In [1]: import numpy as np

In [2]: np.set_printoptions(precision=2, suppress=True, linewidth=140)

In [3]: X = np.load("dump.npy")

In [4]: X
Out[4]: 
array([[ 1.79,  1.64,  1.76],
       [-1.27, -2.11, -1.71],
       [-2.7 ,  0.39, -1.25],
       [-0.09,  2.71,  1.28],
       [-0.01, -2.69, -1.32],
       [ 2.27,  0.98,  1.7 ],
       [ 0.65, -2.75, -1.  ],
       [-1.1 ,  2.69,  0.72],
       [-2.11, -1.24, -1.74],
       [-2.54,  1.46, -0.65],
       [-2.2 ,  2.03, -0.2 ],
       [-2.6 ,  1.28, -0.77],
       [-2.36, -0.82, -1.66],
       [-0.83, -2.39, -1.61]])

In [5]: Xc = X - X.mean(axis=0)

In [6]: V = np.linalg.svd(Xc)[2][:2]

In [7]: M2 = Xc - Xc @ V.T @ V

In [8]: np.diag(V.T @ V)
Out[8]: array([0.81, 0.84, 0.34])

In [9]: print(np.linalg.norm(M2, axis=1).round(6).argmax())
0

In [10]: C = X[[11, 7]].astype(float)

In [11]: for _ in range(3):
    ...:     idx = np.linalg.norm(X[:, None] - C, axis=-1).argmin(axis=1)
    ...:     C = np.array([X[idx == j].mean(axis=0) for j in range(2)])
    ...: 

In [12]: idx
Out[12]: array([1, 0, 0, 1, 0, 1, 0, 1, 0, 0, 0, 0, 0, 0])

In [13]: print(np.abs(C[1] - C[0]).argmax())
1

In [14]: np.bincount(idx)
Out[14]: array([10,  4])

In [15]: Uu, s, Vh = np.linalg.svd(X, full_matrices=False)

In [16]: np.round(Uu.T @ X @ Vh.T, 2) + 0
Out[16]: 
array([[8.52, 0.  , 0.  ],
       [0.  , 7.31, 0.  ],
       [0.  , 0.  , 0.  ]])

In [17]: np.round(np.sqrt((s ** 2).sum()), 2), round(float(np.linalg.norm(X)), 2)
Out[17]: (np.float64(11.22), 11.22)

In [18]: print(np.round(Uu.T @ Uu, 2) + 0)
[[1. 0. 0.]
 [0. 1. 0.]
 [0. 0. 1.]]

In [19]: np.abs(Vh[0])
Out[19]: array([0.48, 0.66, 0.58])

In [20]: Uu.shape, s.shape, Vh.shape
Out[20]: ((14, 3), (3,), (3, 3))

In [21]: u, g = X[0], X[12]

In [22]: u @ u
Out[22]: np.float64(9.0)

In [23]: p = (u @ g) / (u @ u) * u

In [24]: print(np.outer(u, g))
[[-4.23 -1.46 -2.98]
 [-3.87 -1.34 -2.73]
 [-4.16 -1.44 -2.93]]

In [25]: np.round(g - p, 2) + 0
Out[25]: array([-0.67,  0.73,  0.  ])

In [26]: p
Out[26]: array([-1.69, -1.55, -1.66])

In [27]: mat = np.load("test12.npy")

In [28]: mat
Out[28]: 
array([[-1, -3, -1],
       [ 1,  4,  3],
       [ 3, -4,  5],
       [ 2, -2, -1],
       [-2, -7, -4]])

In [29]: x0 = np.array([2, -2, -2])

In [30]: target = mat @ x0

In [31]: np.round(np.linalg.pinv(mat) @ mat, 2) + 0
Out[31]: 
array([[1., 0., 0.],
       [0., 1., 0.],
       [0., 0., 1.]])

In [32]: target
Out[32]: array([  6, -12,   4,  10,  18])

In [33]: rng = np.random.default_rng(54877)

In [34]: target = target + 0.05 * rng.normal(size=5)

In [35]: target
Out[35]: array([  6.02, -12.08,   4.03,  10.04,  18.01])

In [36]: coef, *_ = np.linalg.lstsq(mat, target)

In [37]: coef
Out[37]: array([ 2.02, -2.01, -2.01])

In [38]: np.round(mat.T @ (target - mat @ coef), 2) + 0
Out[38]: array([0., 0., 0.])

In [39]: feats = np.array([[-0.3, -1.4, -1.9, -0.5],
    ...:     [0.4, -0.6, 1.5, 0.8],
    ...:     [0.2, -1.7, 0.6, -1.3],
    ...:     [0.4, -0.9, -1.0, -0.9],
    ...:     [0.3, 0.3, -0.6, -0.2],
    ...:     [-0.2, -0.7, -0.5, 0.6],
    ...:     [0.0, -0.5, 0.5, 0.7],
    ...:     [-0.4, -1.6, -1.0, -1.6],
    ...:     [2.3, 0.7, -0.2, 1.3],
    ...:     [-0.5, 0.5, -1.0, 1.0],
    ...:     [0.7, 0.7, -0.8, -1.2],
    ...:     [-0.5, 0.1, 0.4, -1.3]])

In [40]: feats[3] *= 20

In [41]: feats
Out[41]: 
array([[ -0.3,  -1.4,  -1.9,  -0.5],
       [  0.4,  -0.6,   1.5,   0.8],
       [  0.2,  -1.7,   0.6,  -1.3],
       [  8. , -18. , -20. , -18. ],
       [  0.3,   0.3,  -0.6,  -0.2],
       [ -0.2,  -0.7,  -0.5,   0.6],
       [  0. ,  -0.5,   0.5,   0.7],
       [ -0.4,  -1.6,  -1. ,  -1.6],
       [  2.3,   0.7,  -0.2,   1.3],
       [ -0.5,   0.5,  -1. ,   1. ],
       [  0.7,   0.7,  -0.8,  -1.2],
       [ -0.5,   0.1,   0.4,  -1.3]])

In [42]: Xc = (feats - feats.mean(axis=0)) / feats.std(axis=0)

In [43]: Xc.std(axis=0)
Out[43]: array([1., 1., 1., 1.])

In [44]: coef = np.linalg.lstsq(np.delete(Xc, 2, axis=1), Xc[:, 2])[0]

In [45]: np.abs(coef).argmax()
Out[45]: np.int64(2)

In [46]: coef
Out[46]: array([-0.2 ,  0.36,  0.44])

In [47]: x0 = np.array([0, 0, -2, 0])

In [48]: target = feats @ x0

In [49]: print(np.round(np.linalg.solve(feats.T @ feats, feats.T @ target), 2) + 0)
[ 0.  0. -2.  0.]

In [50]: np.round(np.linalg.pinv(feats) @ feats, 2) + 0
Out[50]: 
array([[1., 0., 0., 0.],
       [0., 1., 0., 0.],
       [0., 0., 1., 0.],
       [0., 0., 0., 1.]])

In [51]: target
Out[51]: array([ 3.8, -3. , -1.2, 40. ,  1.2,  1. , -1. ,  2. ,  0.4,  2. ,  1.6, -0.8])

In [52]: print(np.round(np.linalg.lstsq(feats, target)[0], 2) + 0)
[ 0.  0. -2.  0.]

In [53]: target = target + 0.02 * rng.normal(size=12)

In [54]: target
Out[54]: array([ 3.82, -3.03, -1.17, 40.01,  1.19,  1.  , -1.  ,  1.98,  0.38,  1.94,  1.57, -0.8 ])

In [55]: coef, *_ = np.linalg.lstsq(feats, target)

In [56]: np.round(np.linalg.norm(target - feats @ coef), 2)
Out[56]: np.float64(0.07)

In [57]: np.round(feats.T @ (target - feats @ coef), 2) + 0
Out[57]: array([0., 0., 0., 0.])

In [58]: [round(float(np.linalg.norm(np.linalg.solve(feats.T @ feats + lam * np.eye(4), feats.T @ target))), 2) for lam in (0, 1, 10, 100)]
Out[58]: [1.99, 1.86, 1.4, 1.11]

In [59]: w1 = np.array([[0, 3, 1, 1, 1, 0], [3, 2, 1, 1, 3, 0], [1, 1, 3, 0, 1, 3]])

In [60]: coef = np.array([2, 2, 2, 1, 1, 0])

In [61]: act = np.maximum(mat @ w1 + coef, 0)

In [62]: print((act > 0).mean(axis=0))
[0.2 0.6 0.4 0.4 0.2 0.4]

In [63]: np.linalg.matrix_rank(act)
Out[63]: np.int64(3)

In [64]: C = np.array([[0, 6, 5],
    ...:     [-4, 1, 6],
    ...:     [-9, 4, -7],
    ...:     [7, 4, 9],
    ...:     [0, -3, 2],
    ...:     [-9, 5, 2]])

In [65]: (act @ C).round(6).argmax(axis=1)
Out[65]: array([0, 1, 1, 2, 0])

In [66]: idx = feats[:, 2] > np.median(feats[:, 2])

In [67]: u = feats[idx].mean(axis=0) - feats[~idx].mean(axis=0)

In [68]: idx.astype(int)
Out[68]: array([0, 1, 1, 0, 0, 1, 1, 0, 1, 0, 0, 1])

In [69]: ((feats - feats.mean(axis=0)) @ u > 0).astype(int)
Out[69]: array([1, 1, 1, 0, 1, 1, 1, 1, 1, 1, 1, 1])

In [70]: u
Out[70]: array([-0.93,  2.8 ,  4.6 ,  3.55])

In [71]: q, V = np.linalg.qr(feats[:, :3])[0], np.linalg.qr(feats[:, 3:])[0]

In [72]: s = np.linalg.svd(q.T @ V, compute_uv=False)

In [73]: round(float(np.linalg.norm(q @ q.T - V @ V.T, 2)), 2)
Out[73]: 1.0

In [74]: (s > 0.9).sum()
Out[74]: np.int64(1)

In [75]: K = np.cumsum(np.array([[0, 1, 4, 1],
    ...:     [3, 4, 2, 5],
    ...:     [3, 4, 3, 5],
    ...:     [0, 4, 2, 0],
    ...:     [4, 5, 2, 4],
    ...:     [0, 0, 1, 2],
    ...:     [0, 1, 3, 2],
    ...:     [3, 4, 3, 2],
    ...:     [2, 3, 5, 5],
    ...:     [0, 0, 3, 3],
    ...:     [0, 0, 4, 4],
    ...:     [2, 3, 5, 4],
    ...:     [5, 3, 5, 0],
    ...:     [2, 0, 1, 0]]), axis=0)

In [76]: K
Out[76]: 
array([[ 0,  1,  4,  1],
       [ 3,  5,  6,  6],
       [ 6,  9,  9, 11],
       [ 6, 13, 11, 11],
       [10, 18, 13, 15],
       [10, 18, 14, 17],
       [10, 19, 17, 19],
       [13, 23, 20, 21],
       [15, 26, 25, 26],
       [15, 26, 28, 29],
       [15, 26, 32, 33],
       [17, 29, 37, 37],
       [22, 32, 42, 37],
       [24, 32, 43, 37]])

In [77]: C = K[[1, 3]].astype(float)

In [78]: for _ in range(7):
    ...:     idx = np.linalg.norm(K[:, None] - C, axis=-1).argmin(axis=1)
    ...:     C = np.array([K[idx == j].mean(axis=0) for j in range(2)])
    ...: 

In [79]: idx
Out[79]: array([0, 0, 0, 0, 0, 0, 0, 1, 1, 1, 1, 1, 1, 1])

In [80]: np.abs(C[1] - C[0]).argmax()
Out[80]: np.int64(2)

In [81]: print(C[1] - C[0])
[10.86 15.86 21.86 20.  ]

In [82]: K[13] @ K[4]
Out[82]: np.int64(1930)

In [83]: round(float(np.linalg.norm(K, 1)), 2), np.round(np.linalg.norm(K, np.inf), 2)
Out[83]: (301.0, np.float64(136.0))

In [84]: round(float(np.linalg.norm(K[13] - K[4])), 2)
Out[84]: 42.14

In [85]: print(np.round(np.linalg.norm(K, "nuc"), 2))
182.0

In [86]: print(np.linalg.norm(K, axis=0))
[50.73 82.04 93.4  91.15]

In [87]: np.linalg.norm(K, axis=1).argmax()
Out[87]: np.int64(13)

In [88]: proj = K @ np.linalg.solve(K.T @ K, K.T)

In [89]: np.allclose(proj @ proj, proj)
Out[89]: True

In [90]: x0 = np.array([0, 3, -2, 3])

In [91]: target = K @ x0

In [92]: target
Out[92]: array([ -2,  21,  42,  50,  73,  77,  80,  92, 106, 109, 113, 124, 123, 121])

In [93]: target = target + 0.1 * rng.normal(size=14)

In [94]: target
Out[94]: array([ -2.02,  21.04,  41.96,  50.01,  73.03,  77.07,  79.93,  92.01, 106.04, 108.97, 113.2 , 124.08, 122.97, 121.  ])

In [95]: coef, *_ = np.linalg.lstsq(K, target)

In [96]: [round(float(np.linalg.norm(np.linalg.solve(K.T @ K + lam * np.eye(4), K.T @ target))), 2) for lam in (0, 1, 10, 100)]
Out[96]: [4.7, 4.63, 4.23, 2.91]

In [97]: Xc = (K - K.mean(axis=0)) / K.std(axis=0)

In [98]: print(Xc.std(axis=0))
[1. 1. 1. 1.]

In [99]: np.argwhere(np.abs(Xc) > 2)
Out[99]: array([], shape=(0, 2), dtype=int64)

In [100]: coef = np.linalg.lstsq(np.delete(Xc, 2, axis=1), Xc[:, 2])[0]

In [101]: round(float(1 - np.var(Xc[:, 2] - np.delete(Xc, 2, axis=1) @ coef)), 2)
Out[101]: 0.99

In [102]: print(np.abs(coef).argmax())
2

In [103]: m1 = np.load("out15.npy")

In [104]: m1
Out[104]: 
array([[-1,  0,  1],
       [ 2,  3,  4],
       [ 5,  6,  7],
       [ 8,  9, 10],
       [11, 12, 13]])

In [105]: w1 = np.array([[0, 0, 3], [0, 2, 4], [8, 2, 6]])

In [106]: coef = np.array([2, 2, -1])

In [107]: act = np.maximum(m1 @ w1 + coef, 0)

In [108]: (act > 0).mean(axis=0)
Out[108]: array([1., 1., 1.])

In [109]: (act > 0).astype(int)
Out[109]: 
array([[1, 1, 1],
       [1, 1, 1],
       [1, 1, 1],
       [1, 1, 1],
       [1, 1, 1]])

In [110]: print(np.linalg.matrix_rank(act))
2

In [111]: C = np.array([[-3, 3], [-1, 3], [-3, -3]])

In [112]: act @ C
Out[112]: 
array([[ -40,   36],
       [-241,   27],
       [-442,   18],
       [-643,    9],
       [-844,    0]])

In [113]: print((act @ C).round(6).argmax(axis=1))
[1 1 1 1 1]

In [114]: w1 @ C
Out[114]: 
array([[ -9,  -9],
       [-14,  -6],
       [-44,  12]])

In [115]: np.abs(np.diag(np.linalg.qr(m1)[1])) > 1e-9
Out[115]: array([ True,  True, False])

In [116]: np.allclose(m1[:-1].T @ np.linalg.lstsq(m1[:-1].T, m1[-1])[0], m1[-1])
Out[116]: True

In [117]: J = np.load("case3.npy")

In [118]: J
Out[118]: 
array([[ 0,  4,  3],
       [-4,  0, -3],
       [-3,  3,  0]])

In [119]: [round(float(x), 2) for x in np.linalg.svd(J, compute_uv=False)[:3]]
Out[119]: [5.83, 5.83, 0.0]

In [120]: round(float(np.linalg.norm(J, 2) / np.linalg.norm(J)), 2)
Out[120]: 0.71

In [121]: np.linalg.matrix_rank(J, rtol=0.1)
Out[121]: np.int64(2)

In [122]: Uu, s, Vh = np.linalg.svd(J)

In [123]: np.argmax(s[:-1] / (s[1:] + 1e-6)) + 1
Out[123]: np.int64(2)

In [124]: M2 = Uu[:, :2] @ np.diag(s[:2]) @ Vh[:2]

In [125]: np.linalg.matrix_rank(J, rtol=0.05)
Out[125]: np.int64(2)

In [126]: np.round(np.abs(J - M2).max(), 2)
Out[126]: np.float64(0.0)

In [127]: round(np.linalg.norm(J - M2) / np.linalg.norm(J), 2)
Out[127]: np.float64(0.0)
